$ python3 -q
>>> import numpy as np
>>> np.set_printoptions(precision=3, suppress=True, linewidth=100)
>>> rnd = lambda a: np.round(a, 3) + 0
>>> arr = np.load("a.npy")
>>> arr
array([[6, 1, 5, 0],
       [0, 0, 0, 0],
       [0, 1, 3, 0],
       [3, 1, 4, 0],
       [3, 0, 0, 0],
       [0, 0, 1, 0],
       [3, 4, 6, 0],
       [3, 1, 4, 0],
       [9, 4, 8, 0],
       [6, 0, 3, 0],
       [0, 1, 3, 0],
       [0, 0, 0, 0],
       [3, 0, 2, 0],
       [3, 4, 6, 0],
       [0, 0, 0, 0]])
>>> # row 7 repeats row 3
>>> rk = np.linalg.matrix_rank(arr)
>>> rk
np.int64(3)
>>> ns = np.linalg.svd(arr)[2][rk:].T
>>> print(arr @ ns)
[[0.]
 [0.]
 [0.]
 [0.]
 [0.]
 [0.]
 [0.]
 [0.]
 [0.]
 [0.]
 [0.]
 [0.]
 [0.]
 [0.]
 [0.]]
>>> [round(float(x), 3) for x in np.linalg.svd(arr, compute_uv=False)[:3]]
[20.983, 6.281, 2.293]
>>> np.linalg.matrix_rank(arr, rtol=0.1)
np.int64(3)
>>> arr.reshape(2, -1)
array([[6, 1, 5, 0, 0, 0, 0, 0, 0, 1, 3, 0, 3, 1, 4, 0, 3, 0, 0, 0, 0, 0, 1, 0, 3, 4, 6, 0, 3, 1],
       [4, 0, 9, 4, 8, 0, 6, 0, 3, 0, 0, 1, 3, 0, 0, 0, 0, 0, 3, 0, 2, 0, 3, 4, 6, 0, 0, 0, 0, 0]])
>>> blk = arr.reshape(15, 2, -1)
>>> np.einsum("ihd,ihd->ih", blk, blk)
array([[37, 25],
       [ 0,  0],
       [ 1,  9],
       [10, 16],
       [ 9,  0],
       [ 0,  1],
       [25, 36],
       [10, 16],
       [97, 64],
       [36,  9],
       [ 1,  9],
       [ 0,  0],
       [ 9,  4],
       [25, 36],
       [ 0,  0]])
>>> blk[:, 0]
array([[6, 1],
       [0, 0],
       [0, 1],
       [3, 1],
       [3, 0],
       [0, 0],
       [3, 4],
       [3, 1],
       [9, 4],
       [6, 0],
       [0, 1],
       [0, 0],
       [3, 0],
       [3, 4],
       [0, 0]])
>>> rnd(np.trace(np.linalg.pinv(arr) @ arr))
np.float64(3.0)
>>> np.abs(np.diag(np.linalg.qr(arr)[1])) > 1e-9
array([ True,  True,  True, False])
>>> rnd(arr @ np.linalg.pinv(arr) @ arr)
array([[6., 1., 5., 0.],
       [0., 0., 0., 0.],
       [0., 1., 3., 0.],
       [3., 1., 4., 0.],
       [3., 0., 0., 0.],
       [0., 0., 1., 0.],
       [3., 4., 6., 0.],
       [3., 1., 4., 0.],
       [9., 4., 8., 0.],
       [6., 0., 3., 0.],
       [0., 1., 3., 0.],
       [0., 0., 0., 0.],
       [3., 0., 2., 0.],
       [3., 4., 6., 0.],
       [0., 0., 0., 0.]])
>>> np.unique(arr.round(6), axis=0).shape
(10, 4)
>>> mat = np.array([[1, -1, -1, 1, 1, -1, -1, 1],
...     [1, -1, -1, 1, -1, 1, 1, -1],
...     [1, 1, 1, 1, 1, 1, 1, 1]])
>>> r0 = np.array([-1, -1, 1])
>>> np.cross(mat[2, :3], mat[0, :3])
array([ 0,  2, -2])
>>> np.correlate(mat[2], mat[0], "full")
array([ 1,  0, -1,  0,  1,  0, -1,  0, -1,  0,  1,  0, -1,  0,  1])
>>> print(np.convolve(mat[2], r0))
[-1 -2 -1 -1 -1 -1 -1 -1  0  1]
>>> F = np.diag(np.array([8, 0])) + -3 * np.eye(2, k=1) + -3 * np.eye(2, k=-1)
>>> print(F)
[[ 8. -3.]
 [-3.  0.]]
>>> np.einsum("ii->", F)
np.float64(8.0)
>>> np.poly(F)
array([ 1., -8., -9.])
>>> rnd(np.linalg.det(F.T))
np.float64(-9.0)
>>> print(rnd(np.linalg.eigvals(F).sum().real))
8.0
>>> rnd(np.linalg.det(F[::-1]))
np.float64(9.0)
>>> F.reshape(2, -1)
array([[ 8., -3.],
       [-3.,  0.]])
>>> blk = F.reshape(2, 2, -1)
>>> np.einsum("ihd,ihd->ih", blk, blk)
array([[64.,  9.],
       [ 9.,  0.]])
>>> np.einsum("ihd,jhd->hij", blk, blk).shape
(2, 2, 2)
>>> rng = np.random.default_rng(21)
>>> E = (rng.random((5, 5)) < 0.3) + np.eye(5)
>>> E /= E.sum(axis=1, keepdims=True)
>>> rnd(E)
array([[0.5  , 0.   , 0.   , 0.5  , 0.   ],
       [0.   , 0.5  , 0.5  , 0.   , 0.   ],
       [0.333, 0.   , 0.333, 0.333, 0.   ],
       [0.   , 0.333, 0.333, 0.333, 0.   ],
       [0.   , 0.   , 0.   , 0.333, 0.667]])
>>> # a transition matrix
>>> print(rnd(np.sort(np.abs(np.linalg.eigvals(E)))))
[0.167 0.408 0.408 0.667 1.   ]
>>> rnd(np.trace(E))
np.float64(2.333)
>>> rnd(np.abs(np.linalg.eigvals(E)).max())
np.float64(1.0)
>>> print(rnd(E @ E))
[[0.25  0.167 0.167 0.417 0.   ]
 [0.167 0.25  0.417 0.167 0.   ]
 [0.278 0.111 0.222 0.389 0.   ]
 [0.111 0.278 0.389 0.222 0.   ]
 [0.    0.111 0.111 0.333 0.444]]
>>> print(rnd(np.linalg.det(E)))
0.019
